% python3 -q
>>> import numpy as np
>>> np.set_printoptions(precision=4, suppress=True, linewidth=160)
>>> def tidy(a):
...     return np.round(a, 4) + 0
... 
>>> X = np.load("block8.npy")
>>> print(tidy(X))
[[-0.8242 -0.5443 -0.1566]
 [ 0.1374 -0.4604  0.877 ]
 [-0.5494  0.7013  0.4542]]
>>> # columns are unit length and at right angles
>>> rng = np.random.default_rng(341)
>>> B = X + rng.integers(-2, 3, (3, 1)) @ rng.integers(-2, 3, (1, 3))
>>> print(tidy(B))
[[-0.8242 -2.5443 -0.1566]
 [ 0.1374 -1.4604  0.877 ]
 [-0.5494  2.7013  0.4542]]
>>> print(np.linalg.matrix_rank(B - X, tol=1e-8))
1
>>> print(B - X)
[[ 0. -2.  0.]
 [ 0. -1.  0.]
 [ 0.  2.  0.]]
>>> x0 = np.array([3, -2, 0])
>>> print(tidy(np.linalg.det(X)))
1.0
>>> print(tidy(np.linalg.norm(x0)), tidy(np.linalg.norm(X @ x0)))
3.6056 3.6056
>>> B = np.linalg.inv(X)
>>> print(tidy(np.linalg.det(X) * np.linalg.det(B)))
1.0
>>> print(tidy(np.linalg.det(X) * B))
[[-0.8242  0.1374 -0.5494]
 [-0.5443 -0.4604  0.7013]
 [-0.1566  0.877   0.4542]]
>>> print((np.abs(B) > 1e-9).astype(int))
[[1 1 1]
 [1 1 1]
 [1 1 1]]
>>> print(tidy(np.linalg.cond(X)))
1.0
>>> print(np.allclose(B, X.T))
True
>>> print(tidy(np.linalg.slogdet(X)[0]))
1.0
>>> u = np.array([2, 3])
>>> print(tidy(np.polyval(u, X[2])))
[1.9011 4.4026 3.9084]
>>> print(tidy(np.array([np.convolve(row, u, "same") for row in X])))
[[-1.6483 -3.561  -1.946 ]
 [ 0.2747 -0.5087  0.373 ]
 [-1.0989 -0.2457  3.0123]]
>>> print(tidy(np.cross(X[2, :3], X[1, :3])))
[0.8242 0.5443 0.1566]
>>> B = np.array([[3, -1, -3], [2, -3, 3], [0, 0, 1], [-2, 3, 2]])
>>> Z = np.array([[2, 6, 0, 0, 3], [8, 8, 8, 0, 8], [6, 7, 7, 2, 7]])
>>> W0 = B @ Z + 0.02 * rng.normal(size=(4, 5))
>>> print(tidy(W0))
[[-20.0029 -10.9758 -28.9873  -5.9662 -19.9854]
 [ -1.9883   8.989   -2.9585   6.0186   3.0005]
 [  6.0363   6.9478   7.03     2.0095   6.9998]
 [ 31.9952  26.0249  37.9577   3.9779  31.9927]]
>>> T = np.stack([W0, 5 * W0, W0[::-1]])
>>> print((T @ W0.T).shape)
(3, 4, 4)
>>> print(np.linalg.matrix_rank(T))
[4 4 4]
>>> U, sig, Vt = np.linalg.svd(W0)
>>> print(tidy(sig))
[78.209  12.4328  5.6282  0.0275]
>>> B = U[:, :3] @ np.diag(sig[:3]) @ Vt[:3]
>>> print(tidy(np.abs(W0 - B).max()))
0.019
>>> print(tidy(np.linalg.norm(W0 - B) / np.linalg.norm(W0)))
0.0003
>>> print(tidy(np.linalg.norm(W0 - B, 2)), tidy(sig[3]))
0.0275 0.0275
>>> print(tidy(np.linalg.norm(W0, "nuc")))
96.2974
>>> print(tidy(np.linalg.norm(W0, 1)), tidy(np.linalg.norm(W0, np.inf)))
76.9336 131.9483
>>> x0 = np.array([-1, 2, 1])
>>> rhs = X @ x0
>>> b, lr = np.zeros(3), 1 / np.linalg.norm(X, 2) ** 2
>>> for i in range(150):
...     b -= lr * X.T @ (X @ b - rhs)
...     if i % 50 == 0: print(i, round(np.linalg.norm(X @ b - rhs), 4))
... 
0 0.0
50 0.0
100 0.0
>>> print(tidy(b))
[-1.  2.  1.]
>>> print(tidy(np.linalg.cond(X)))
1.0
>>> A = np.load("out14.npy")
>>> print(A)
[[ 2.4188  8.1322 -1.163   6.8305  5.5274]
 [ 1.7199  5.9714  0.8563  5.6419  4.4098]
 [ 3.6033  6.1071  0.9072  6.5791  4.9867]
 [ 5.3543  6.3932  0.2661  4.6557  4.4674]
 [ 3.6012  6.355   1.6352  8.4157  6.0318]
 [ 2.9832  5.2291  1.4043  5.1566  4.4802]
 [ 3.1423  5.0731  0.276   6.5049  6.4367]
 [ 2.9824  7.6773  0.788   6.0124  6.2644]
 [ 2.9244  5.5141 -2.1557  6.9576  6.0594]
 [ 3.9356  5.6752  0.8381  6.1783  5.55  ]
 [ 2.0809  6.6687  1.0745  5.868   5.3496]
 [ 3.203   4.9703  1.6206  5.3847  6.2465]
 [ 2.2866  6.5608  0.3107  5.8157  4.9567]
 [ 2.5933  5.4949  0.0526  6.1948  4.9641]
 [ 1.3932  4.4274 -0.3611  5.1933  6.6181]
 [ 3.8913  7.1071 -0.5377  6.6873  5.671 ]
 [ 2.1178  6.2939  0.1379  6.5693  5.7534]
 [ 4.1155  2.1907 -0.9154  5.327   6.323 ]
 [ 2.7204  4.4473 -0.9848  5.6217  6.0774]]
>>> C2 = np.cov(A, rowvar=False)
>>> print(tidy(np.polyfit(A[:, 0], A[:, 2], 1)))
[0.062 0.027]
>>> print(C2.shape)
(5, 5)
>>> print(tidy(np.linalg.eigvalsh(C2)[::-1]))
[2.0136 1.1401 0.8635 0.6562 0.2545]
